% ipython --no-banner

In [1]: import numpy as np

In [2]: np.set_printoptions(suppress=True, linewidth=120)

In [3]: tidy = lambda a: np.round(a, 3) + 0

In [4]: A = np.tril(np.array([[5, 3, -1], [4, 4, 2], [-4, 1, 3]]), -1) + np.eye(3, dtype=int)

In [5]: A
Out[5]: 
array([[ 1,  0,  0],
       [ 4,  1,  0],
       [-4,  1,  1]])

In [6]: # triangular: eigenvalues sit on the diagonal

In [7]: out = np.array([[3, -7, -8], [-4, 0, -9]])

In [8]: Z = np.kron(out, A)

In [9]: tidy(np.linalg.norm(Z, 2)), tidy(np.linalg.norm(out, 2) * np.linalg.norm(A, 2))
Out[9]: (np.float64(75.632), np.float64(75.632))

In [10]: left, sigma, Vt = np.linalg.svd(A)

In [11]: np.argmax(sigma[:-1] / (sigma[1:] + 1e-6)) + 1
Out[11]: np.int64(2)

In [12]: out = left[:, :2] @ np.diag(sigma[:2]) @ Vt[:2]

In [13]: np.linalg.matrix_rank(A, rtol=0.05)
Out[13]: np.int64(2)

In [14]: np.linalg.matrix_rank(out)
Out[14]: np.int64(2)

In [15]: tidy(np.linalg.norm(A - out) / np.linalg.norm(A))
Out[15]: np.float64(0.018)

In [16]: tidy(np.linalg.norm(A - out, 2)), tidy(sigma[2])
Out[16]: (np.float64(0.109), np.float64(0.109))

In [17]: out = np.linalg.inv(A)

In [18]: tidy(np.linalg.cond(A))
Out[18]: np.float64(52.905)

In [19]: A @ out
Out[19]: 
array([[1., 0., 0.],
       [0., 1., 0.],
       [0., 0., 1.]])

In [20]: tidy(np.linalg.det(A) * out)
Out[20]: 
array([[ 1.,  0.,  0.],
       [-4.,  1.,  0.],
       [ 8., -1.,  1.]])

In [21]: out
Out[21]: 
array([[ 1.,  0.,  0.],
       [-4.,  1.,  0.],
       [ 8., -1.,  1.]])

In [22]: (np.abs(out) > 1e-9).astype(int)
Out[22]: 
array([[1, 0, 0],
       [1, 1, 0],
       [1, 1, 1]])

In [23]: out = A[0, 0] * A[1:] - np.outer(A[1:, 0], A[0])

In [24]: out
Out[24]: 
array([[0, 1, 0],
       [0, 1, 1]])

In [25]: A[:, 0] / A[0, 0]
Out[25]: array([ 1.,  4., -4.])

In [26]: K, _ = np.linalg.qr(np.array([[0.5, 1.1, 0.3, 0.4],
    ...:     [0.2, 2.2, -1.2, -0.1],
    ...:     [-1.5, -0.4, -0.8, -1.4],
    ...:     [1.9, 1.2, 0.3, 1.0]]))

In [27]: tidy(K)
Out[27]: 
array([[-0.202, -0.344, -0.88 ,  0.257],
       [-0.081, -0.908,  0.288, -0.293],
       [ 0.605, -0.238,  0.17 ,  0.741],
       [-0.766, -0.002,  0.336,  0.548]])

In [28]: tidy(K.ravel(order="F"))
Out[28]: 
array([-0.202, -0.081,  0.605, -0.766, -0.344, -0.908, -0.238, -0.002, -0.88 ,  0.288,  0.17 ,  0.336,  0.257, -0.293,
        0.741,  0.548])

In [29]: tidy(K.reshape(-1, 2))
Out[29]: 
array([[-0.202, -0.344],
       [-0.88 ,  0.257],
       [-0.081, -0.908],
       [ 0.288, -0.293],
       [ 0.605, -0.238],
       [ 0.17 ,  0.741],
       [-0.766, -0.002],
       [ 0.336,  0.548]])

In [30]: tidy(K.reshape(2, -1))
Out[30]: 
array([[-0.202, -0.344, -0.88 ,  0.257, -0.081, -0.908,  0.288, -0.293],
       [ 0.605, -0.238,  0.17 ,  0.741, -0.766, -0.002,  0.336,  0.548]])

In [31]: t3 = K.reshape(4, 2, -1)

In [32]: tidy(np.einsum("ihd,ihd->ih", t3, t3))
Out[32]: 
array([[0.159, 0.841],
       [0.831, 0.169],
       [0.423, 0.577],
       [0.587, 0.413]])

In [33]: tidy(np.linalg.norm(K, axis=0))
Out[33]: array([1., 1., 1., 1.])

In [34]: u = np.array([2, 0, 5, 0])

In [35]: out = K + np.outer(u, np.eye(4)[0])

In [36]: tidy(np.linalg.det(out) / np.linalg.det(K)), tidy(1 + np.linalg.solve(K, u)[0])
Out[36]: (np.float64(3.621), np.float64(3.621))

In [37]: tidy(out)
Out[37]: 
array([[ 1.798, -0.344, -0.88 ,  0.257],
       [-0.081, -0.908,  0.288, -0.293],
       [ 5.605, -0.238,  0.17 ,  0.741],
       [-0.766, -0.002,  0.336,  0.548]])
